>>> import numpy as np
>>> np.set_printoptions(suppress=True, linewidth=140)
>>> def tidy(a):
...     return np.round(a, 1) + 0
... 
>>> mat = np.load("m.npy")
>>> mat
array([[0, 4, 3, 4, 2, 1, 0, 1],
       [4, 2, 3, 1, 2, 2, 2, 3],
       [3, 3, 4, 2, 1, 1, 1, 1],
       [4, 1, 2, 0, 2, 1, 4, 3],
       [2, 2, 1, 2, 4, 3, 0, 3],
       [1, 2, 1, 1, 3, 2, 1, 4],
       [0, 2, 1, 4, 0, 1, 2, 1],
       [1, 3, 1, 3, 3, 4, 1, 0]])
>>> C2 = mat.T @ mat
>>> print(np.allclose(C2, C2.T))
True
>>> ev, vecs = np.linalg.eigh(mat)
>>> vec = np.array([1, 0, 2, 0, 0, 0, 0, 2])
>>> vec @ mat @ vec
np.int64(40)
>>> np.abs(mat).sum(axis=1).max(), tidy(np.abs(ev).max())
(np.int64(19), np.float64(16.0))
>>> tidy(vec @ mat @ vec / (vec @ vec)), tidy(ev[0]), tidy(ev[-1])
(np.float64(4.4), np.float64(-6.7), np.float64(16.0))
>>> np.all(np.linalg.eigvalsh(mat) > 0)
np.False_
>>> [round(float(np.linalg.det(mat[:i, :i])), 2) + 0 for i in range(1, 9)]
[0.0, -16.0, -10.0, 1.0, 0.0, 0.0, -48.0, 292.0]
>>> tidy(np.linalg.eigvalsh(mat).min())
np.float64(-6.7)
>>> W = np.array([[-1, 0, -2, -2, -1],
...     [-1, 0, 0, -1, 3],
...     [-2, 2, 0, -2, -3],
...     [-1, 1, -3, 3, 0],
...     [-3, 1, -2, 2, 3],
...     [-2, 3, 3, 2, 0],
...     [-1, -3, -2, -1, -1],
...     [-1, 2, -3, 3, 3]])
>>> c = np.array([-2, 2, -1, 0, 1])
>>> act = np.maximum(mat @ W + c, 0)
>>> act
array([[ 0, 19,  0, 11, 13],
       [ 0, 17,  0,  2,  7],
       [ 0, 15,  0,  0,  0],
       [ 0,  5,  0,  0,  5],
       [ 0, 25,  0, 21, 23],
       [ 0, 19,  0, 18, 23],
       [ 0,  7,  0, 11,  5],
       [ 0, 19,  0, 15, 14]])
>>> Z = np.array([[-4, 4, 1], [-3, 5, 0], [2, 0, 0], [2, -3, -3], [4, -1, 0]])
>>> (act @ Z).round(6).argmax(axis=1)
array([1, 1, 1, 1, 0, 0, 0, 1])
>>> feats = np.load("sample14.npy")
>>> feats
array([[13,  8, 16, 10, 16, 15, 13,  9],
       [ 9,  4, 12,  6, 12, 11,  9,  5],
       [ 6,  1,  9,  3,  9,  8,  6,  2]])
>>> theta = np.radians(60)
>>> r_ = np.eye(8)
>>> r_[6, 6] = r_[5, 5] = np.cos(theta)
>>> r_[6, 5], r_[5, 6] = -np.sin(theta), np.sin(theta)
>>> tidy(r_)
array([[ 1. ,  0. ,  0. ,  0. ,  0. ,  0. ,  0. ,  0. ],
       [ 0. ,  1. ,  0. ,  0. ,  0. ,  0. ,  0. ,  0. ],
       [ 0. ,  0. ,  1. ,  0. ,  0. ,  0. ,  0. ,  0. ],
       [ 0. ,  0. ,  0. ,  1. ,  0. ,  0. ,  0. ,  0. ],
       [ 0. ,  0. ,  0. ,  0. ,  1. ,  0. ,  0. ,  0. ],
       [ 0. ,  0. ,  0. ,  0. ,  0. ,  0.5,  0.9,  0. ],
       [ 0. ,  0. ,  0. ,  0. ,  0. , -0.9,  0.5,  0. ],
       [ 0. ,  0. ,  0. ,  0. ,  0. ,  0. ,  0. ,  1. ]])
>>> Y = feats @ r_.T
>>> tidy(np.linalg.svd(feats, compute_uv=False)), tidy(np.linalg.svd(Y, compute_uv=False))
(array([47.6,  4.3,  0. ]), array([47.6,  4.3,  0. ]))
>>> tidy(np.linalg.det(r_)), np.trace(r_)
(np.float64(1.0), np.float64(7.0))
>>> np.allclose(feats @ feats.T, Y @ Y.T)
True
>>> tidy(np.abs(Y - feats).max(axis=0))
array([ 0. ,  0. ,  0. ,  0. ,  0. ,  3.8, 19.5,  0. ])
>>> r_[:, 7] @ r_[:, 4]
np.float64(0.0)
>>> print(tidy(r_ @ r_.T))
[[1. 0. 0. 0. 0. 0. 0. 0.]
 [0. 1. 0. 0. 0. 0. 0. 0.]
 [0. 0. 1. 0. 0. 0. 0. 0.]
 [0. 0. 0. 1. 0. 0. 0. 0.]
 [0. 0. 0. 0. 1. 0. 0. 0.]
 [0. 0. 0. 0. 0. 1. 0. 0.]
 [0. 0. 0. 0. 0. 0. 1. 0.]
 [0. 0. 0. 0. 0. 0. 0. 1.]]
>>> tidy(r_.T @ r_)
array([[1., 0., 0., 0., 0., 0., 0., 0.],
       [0., 1., 0., 0., 0., 0., 0., 0.],
       [0., 0., 1., 0., 0., 0., 0., 0.],
       [0., 0., 0., 1., 0., 0., 0., 0.],
       [0., 0., 0., 0., 1., 0., 0., 0.],
       [0., 0., 0., 0., 0., 1., 0., 0.],
       [0., 0., 0., 0., 0., 0., 1., 0.],
       [0., 0., 0., 0., 0., 0., 0., 1.]])
>>> tidy(np.linalg.pinv(r_))
array([[ 1. ,  0. ,  0. ,  0. ,  0. ,  0. ,  0. ,  0. ],
       [ 0. ,  1. ,  0. ,  0. ,  0. ,  0. ,  0. ,  0. ],
       [ 0. ,  0. ,  1. ,  0. ,  0. ,  0. ,  0. ,  0. ],
       [ 0. ,  0. ,  0. ,  1. ,  0. ,  0. ,  0. ,  0. ],
       [ 0. ,  0. ,  0. ,  0. ,  1. ,  0. ,  0. ,  0. ],
       [ 0. ,  0. ,  0. ,  0. ,  0. ,  0.5, -0.9,  0. ],
       [ 0. ,  0. ,  0. ,  0. ,  0. ,  0.9,  0.5,  0. ],
       [ 0. ,  0. ,  0. ,  0. ,  0. ,  0. ,  0. ,  1. ]])
>>> tidy(np.abs(np.linalg.eigvals(mat)).max())
np.float64(16.0)
>>> mat.inv()
Traceback (most recent call last):
  File "<python-input-38>", line 1, in <module>
    mat.inv()
    ^^^^^^^
AttributeError: 'numpy.ndarray' object has no attribute 'inv'
>>> np.linalg.matrix_power(mat, 3)
array([[430, 663, 537, 610, 550, 491, 290, 463],
       [663, 680, 629, 545, 661, 560, 439, 649],
       [537, 629, 572, 532, 547, 475, 355, 512],
       [610, 545, 532, 414, 558, 464, 418, 585],
       [550, 661, 547, 558, 662, 569, 354, 595],
       [491, 560, 475, 464, 569, 480, 325, 538],
       [290, 439, 355, 418, 354, 325, 222, 311],
       [463, 649, 512, 585, 595, 538, 311, 490]])
>>> np.trace(mat)
np.int64(14)
>>> np.unique(feats.round(6), axis=0).shape
(3, 8)
>>> np.abs(np.diag(np.linalg.qr(feats)[1])) > 1e-9
array([ True,  True, False])
>>> print(tidy(feats @ np.linalg.pinv(feats) @ feats))
[[13.  8. 16. 10. 16. 15. 13.  9.]
 [ 9.  4. 12.  6. 12. 11.  9.  5.]
 [ 6.  1.  9.  3.  9.  8.  6.  2.]]
>>> try:
...     np.linalg.inv(feats)
... except np.linalg.LinAlgError as e:
...     print(repr(e))
... 
LinAlgError('Last 2 dimensions of the array must be square')
>>> np.linalg.lstsq(feats[:-1].T, feats[-1])[2]
np.int32(2)
>>> W = np.array([[4, 0, 9, 9],
...     [7, 7, 1, 4],
...     [0, 3, 3, 8],
...     [3, 0, 1, 7],
...     [3, 9, 3, 6],
...     [3, 0, 5, 5],
...     [6, 3, 1, 6],
...     [4, 6, 5, 0]])
>>> c = np.array([5, 0, 2, 0])
>>> act = np.maximum(feats @ W + c, 0)
>>> act
array([[350, 341, 366, 596],
       [230, 229, 254, 416],
       [140, 145, 170, 281]])
>>> (act > 0).mean(axis=0)
array([1., 1., 1., 1.])
>>> Z = np.array([[0, 3], [3, 2], [3, 1], [-1, 2]])
>>> W @ Z
array([[18, 39],
       [20, 44],
       [10, 25],
       [-4, 24],
       [30, 42],
       [10, 24],
       [ 6, 37],
       [33, 29]])
>>> (act @ Z).round(6).argmax(axis=1)
array([1, 1, 1])
